In [1]: import numpy as np

In [2]: np.set_printoptions(precision=1, suppress=True, linewidth=140)

In [3]: W0 = np.load("case8.npy")

In [4]: print(W0)
[[1 0 0 0 0]
 [1 1 0 0 0]
 [0 3 1 0 0]
 [2 0 3 1 0]
 [1 1 0 2 1]]

In [5]: # triangular

In [6]: f = np.array([-1, 1, 0])

In [7]: print(np.convolve(W0[3], f))
[-2  2 -3  2  1  0  0]

In [8]: print(np.correlate(W0[3], W0[4], "full"))
[2 4 3 9 4 3 4 1 0]

In [9]: print(np.cross(W0[3, :3], W0[4, :3]))
[-3  3  2]

In [10]: print(np.array([np.convolve(row, f, "same") for row in W0]))
[[ 1  0  0  0  0]
 [ 0  1  0  0  0]
 [-3  2  1  0  0]
 [ 2 -3  2  1  0]
 [ 0  1 -2  1  1]]

In [11]: w, vecs = np.linalg.eig(W0)

In [12]: print(np.sort(np.linalg.eigvals(W0.T)))
[1. 1. 1. 1. 1.]

In [13]: mat = np.load("layer4.npy")

In [14]: print(mat)
[[0.3 0.  0.3 0.3 0.  0. ]
 [0.2 0.2 0.2 0.2 0.2 0. ]
 [0.  0.  0.5 0.  0.5 0. ]
 [0.3 0.  0.  0.3 0.  0.3]
 [0.3 0.  0.3 0.  0.3 0. ]
 [0.  0.3 0.3 0.  0.  0.3]]

In [15]: vec = np.array([6, 6, 0, 2, 1, 6])

In [16]: y = mat @ vec

In [17]: print(y)
[2.7 3.  0.5 4.7 2.3 4. ]

In [18]: print(np.round(np.linalg.solve(mat, -2 * y), 1) + 0)
[-12. -12.   0.  -4.  -2. -12.]

In [19]: print(np.round(np.linalg.solve(mat, y + mat[:, 0]), 1) + 0)
[7. 6. 0. 2. 1. 6.]

In [20]: print(np.round(np.linalg.solve(mat, mat[:, 3]), 1) + 0)
[0. 0. 0. 1. 0. 0.]

In [21]: print(np.linalg.solve(mat.T, mat[5]))
[ 0.  0.  0.  0. -0.  1.]

In [22]: print(np.round(np.linalg.solve(mat, y), 1) + 0)
[6. 6. 0. 2. 1. 6.]

In [23]: data = np.load("out8.npy")

In [24]: print(data)
[[-3.3 -2.  -9.2]
 [-0.4 -5.2  8.5]
 [ 1.2 -2.6  9.6]
 [-0.1 -4.8  8.8]
 [ 2.5  8.1 -5.3]
 [-2.7 -0.5 -9.6]
 [-2.7 -0.5 -9.6]
 [-4.6 -8.8 -1.4]
 [ 0.6  5.6 -8.2]
 [ 0.4 -3.9  9.2]
 [-4.4 -5.6 -7. ]
 [ 0.9  6.  -7.9]
 [ 0.8 -3.3  9.4]
 [ 4.7  7.9  3.8]
 [-0.5  3.8 -9.2]
 [-4.7 -8.4 -2.8]
 [-4.6 -8.7 -1.8]
 [ 1.7 -1.6  9.7]]

In [25]: # null space of dimension 1

In [26]: rng = np.random.default_rng(57361)

In [27]: out = data + rng.integers(-2, 3, (18, 2)) @ rng.integers(-2, 3, (2, 3))

In [28]: print(out.round(1) + 0)
[[ -9.3   0.   -7.2]
 [ -0.4  -9.2   4.5]
 [ -6.8  -2.6   9.6]
 [ -8.1  -4.8   8.8]
 [  8.5  10.1  -3.3]
 [  1.3  -0.5  -9.6]
 [ -0.7   1.5  -7.6]
 [  1.4  -6.8   0.6]
 [  4.6   1.6 -12.2]
 [ -1.6  -5.9   7.2]
 [ -2.4  -7.6  -9. ]
 [  0.9  -2.  -15.9]
 [  8.8  -3.3   9.4]
 [ -1.3   5.9   1.8]
 [ -4.5   3.8  -9.2]
 [ -0.7  -8.4  -2.8]
 [ -2.6 -14.7  -7.8]
 [ -0.3  -3.6   7.7]]

In [29]: print(np.linalg.matrix_rank(out - data, tol=1e-8))
2

In [30]: print(np.round(np.linalg.svd(out - data, compute_uv=False), 1) + 0)
[20.5 18.1  0. ]

In [31]: print(np.abs(out - data).sum(axis=1))
[10.  8.  8.  8. 10.  4.  6. 10. 12.  6.  6. 16.  8. 10.  4.  4. 14.  6.]

In [32]: left, sv, VT = np.linalg.svd(W0)

In [33]: print(np.argmax(sv[:-1] / (sv[1:] + 1e-6)) + 1)
4

In [34]: print(sv.round(1) + 0)
[4.4 3.  2.2 1.2 0. ]

In [35]: out = left[:, :4] @ np.diag(sv[:4]) @ VT[:4]

In [36]: print(round(float(np.linalg.norm(W0 - out, 2)), 1), np.round(sv[4], 1))
0.0 0.0

In [37]: print(round(np.linalg.norm(W0 - out) / np.linalg.norm(W0), 1))
0.0

In [38]: print(np.linalg.matrix_rank(out))
4

In [39]: cen = data - data.mean(axis=0)

In [40]: vecs = np.linalg.svd(cen)[2][:2]

In [41]: out = cen - cen @ vecs.T @ vecs

In [42]: print(np.diag(vecs.T @ vecs))
[0.2 0.8 1. ]

In [43]: dist = np.linalg.norm(data[:, None] - data[None], axis=-1)

In [44]: print(np.linalg.norm(data, axis=1))
[10. 10. 10. 10. 10. 10. 10. 10. 10. 10. 10. 10. 10. 10. 10. 10. 10. 10.]

In [45]: print(np.unravel_index(dist.round(6).argmax(), dist.shape))
(np.int64(9), np.int64(14))

In [46]: print(dist.shape)
(18, 18)

In [47]: print(dist[:5, :5])
[[ 0.  18.3 19.3 18.5 12.3]
 [18.3  0.   3.2  0.6 19.4]
 [19.3  3.2  0.   2.6 18.4]
 [18.5  0.6  2.6  0.  19.3]
 [12.3 19.4 18.4 19.3  0. ]]
